% ipython --no-banner

In [1]: import numpy as np

In [2]: np.set_printoptions(precision=3, suppress=True, linewidth=140)

In [3]: W0 = np.load("layer1.npy")

In [4]: print(W0)
[[-1.183  0.271  0.459 -1.008 -0.959  2.499 -0.809 -1.302  1.291]
 [ 0.271 -2.126 -1.094  0.384  1.141  0.203  0.028 -0.049 -0.229]
 [ 0.459 -1.094 -3.386 -0.284  0.375  1.571 -0.522 -0.584  0.176]
 [-1.008  0.384 -0.284 -2.13   0.717 -1.475  0.597  0.726 -0.338]
 [-0.959  1.141  0.375  0.717 -3.296  0.42   0.264 -0.228 -0.51 ]
 [ 2.499  0.203  1.571 -1.475  0.42  -0.73  -0.793 -1.024  2.117]
 [-0.809  0.028 -0.522  0.597  0.264 -0.793 -2.43   0.9   -0.614]
 [-1.302 -0.049 -0.584  0.726 -0.228 -1.024  0.9   -1.526 -1.168]
 [ 1.291 -0.229  0.176 -0.338 -0.51   2.117 -0.614 -1.168 -1.192]]

In [5]: vec = np.array([2, 0, 3, 3, -3, 0, -1, 2, -3])

In [6]: h1 = np.maximum(W0 @ vec, 0)

In [7]: print(h1)
[ 0.     0.     0.     0.    12.056  0.     3.887  0.     5.48 ]

In [8]: print(np.tanh(W0 @ vec))
[-1.    -1.    -1.    -1.     1.    -0.998  0.999 -0.96   1.   ]

In [9]: print(np.flatnonzero(h1 > 1e-9))
[4 6 8]

In [10]: print((W0 + W0.T) / 2)
[[-1.183  0.271  0.459 -1.008 -0.959  2.499 -0.809 -1.302  1.291]
 [ 0.271 -2.126 -1.094  0.384  1.141  0.203  0.028 -0.049 -0.229]
 [ 0.459 -1.094 -3.386 -0.284  0.375  1.571 -0.522 -0.584  0.176]
 [-1.008  0.384 -0.284 -2.13   0.717 -1.475  0.597  0.726 -0.338]
 [-0.959  1.141  0.375  0.717 -3.296  0.42   0.264 -0.228 -0.51 ]
 [ 2.499  0.203  1.571 -1.475  0.42  -0.73  -0.793 -1.024  2.117]
 [-0.809  0.028 -0.522  0.597  0.264 -0.793 -2.43   0.9   -0.614]
 [-1.302 -0.049 -0.584  0.726 -0.228 -1.024  0.9   -1.526 -1.168]
 [ 1.291 -0.229  0.176 -0.338 -0.51   2.117 -0.614 -1.168 -1.192]]

In [11]: print(np.allclose(W0, W0.T))
True

In [12]: print(round(np.linalg.det(W0), 3))
8994.891

In [13]: assert W0 == W0.T
---------------------------------------------------------------------------
ValueError                                Traceback (most recent call last)
Cell In[13], line 1
----> 1 assert W0 == W0.T

ValueError: The truth value of an array with more than one element is ambiguous. Use a.any() or a.all()

In [14]: print(np.sort(np.abs(np.linalg.eigvals(W0))))
[1.    1.999 2.    2.    3.    3.    5.    5.    5.001]

In [15]: def softmax(z):
    ...:     e = np.exp(z - z.max(axis=-1, keepdims=True))
    ...:     return e / e.sum(axis=-1, keepdims=True)
    ...: 

In [16]: print(np.round(softmax(10 * W0[1]), 3) + 0)
[0.    0.    0.    0.001 0.999 0.    0.    0.    0.   ]

In [17]: print(softmax(W0).sum(axis=1))
[1. 1. 1. 1. 1. 1. 1. 1. 1.]

In [18]: scores = W0 @ W0.T / np.sqrt(9)

In [19]: print(softmax(scores)[1] @ W0)
[ 0.242 -1.306 -1.706  0.014  0.606  0.657 -0.289 -0.334 -0.127]

In [20]: print(softmax(scores).round(6).argmax(axis=1))
[0 1 2 3 4 5 6 7 8]

In [21]: theta = np.radians(30)

In [22]: r_ = np.eye(9)

In [23]: r_[0, 0] = r_[4, 4] = np.cos(theta)

In [24]: r_[0, 4], r_[4, 0] = -np.sin(theta), np.sin(theta)

In [25]: print(r_)
[[ 0.866  0.     0.     0.    -0.5    0.     0.     0.     0.   ]
 [ 0.     1.     0.     0.     0.     0.     0.     0.     0.   ]
 [ 0.     0.     1.     0.     0.     0.     0.     0.     0.   ]
 [ 0.     0.     0.     1.     0.     0.     0.     0.     0.   ]
 [ 0.5    0.     0.     0.     0.866  0.     0.     0.     0.   ]
 [ 0.     0.     0.     0.     0.     1.     0.     0.     0.   ]
 [ 0.     0.     0.     0.     0.     0.     1.     0.     0.   ]
 [ 0.     0.     0.     0.     0.     0.     0.     1.     0.   ]
 [ 0.     0.     0.     0.     0.     0.     0.     0.     1.   ]]

In [26]: M2 = W0 @ r_.T

In [27]: print(np.abs(M2 - W0).max(axis=0))
[1.776 0.    0.    0.    1.193 0.    0.    0.    0.   ]

In [28]: print(np.allclose(np.linalg.norm(W0, axis=1), np.linalg.norm(M2, axis=1)))
True
